% ipython --no-banner

In [1]: import numpy as np

In [2]: from numpy import linalg as LA

In [3]: np.set_printoptions(suppress=True, linewidth=160)

In [4]: J = np.load("run0.npy")

In [5]: J
Out[5]: 
array([[0, 1, 0, 0, 0, 1, 0, 0],
       [1, 0, 0, 0, 0, 0, 0, 1],
       [0, 0, 0, 1, 0, 0, 0, 1],
       [0, 0, 1, 0, 0, 0, 1, 0],
       [0, 0, 0, 0, 0, 0, 0, 0],
       [1, 0, 0, 0, 0, 0, 0, 0],
       [0, 0, 0, 1, 0, 0, 0, 0],
       [0, 1, 1, 0, 0, 0, 0, 0]])

In [6]: # 2 groups of indices that never mix

In [7]: LA.matrix_rank(J, rtol=0.1)
Out[7]: np.int64(6)

In [8]: np.argsort(-LA.norm(J, axis=0).round(6), kind="stable")[:3]
Out[8]: array([0, 1, 2])

In [9]: [round(float(x), 1) for x in LA.svd(J, compute_uv=False)[:3]]
Out[9]: [1.8, 1.8, 1.4]

In [10]: J @ J
Out[10]: 
array([[2, 0, 0, 0, 0, 0, 0, 1],
       [0, 2, 1, 0, 0, 1, 0, 0],
       [0, 1, 2, 0, 0, 0, 1, 0],
       [0, 0, 0, 2, 0, 0, 0, 1],
       [0, 0, 0, 0, 0, 0, 0, 0],
       [0, 1, 0, 0, 0, 1, 0, 0],
       [0, 0, 1, 0, 0, 0, 1, 0],
       [1, 0, 0, 1, 0, 0, 0, 2]])

In [11]: np.trace(J @ J @ J) // 6
Out[11]: np.int64(0)

In [12]: J.sum(axis=0)
Out[12]: array([2, 2, 2, 2, 0, 1, 1, 2])

In [13]: np.argwhere(np.triu(J))
Out[13]: 
array([[0, 1],
       [0, 5],
       [1, 7],
       [2, 3],
       [2, 7],
       [3, 6]])

In [14]: Lm = np.diag(J.sum(axis=1)) - J

In [15]: Lm @ np.ones(8)
Out[15]: array([0., 0., 0., 0., 0., 0., 0., 0.])

In [16]: LA.matrix_rank(Lm)
Out[16]: np.int64(6)

In [17]: round(LA.det(Lm[1:, 1:]))
Out[17]: 0
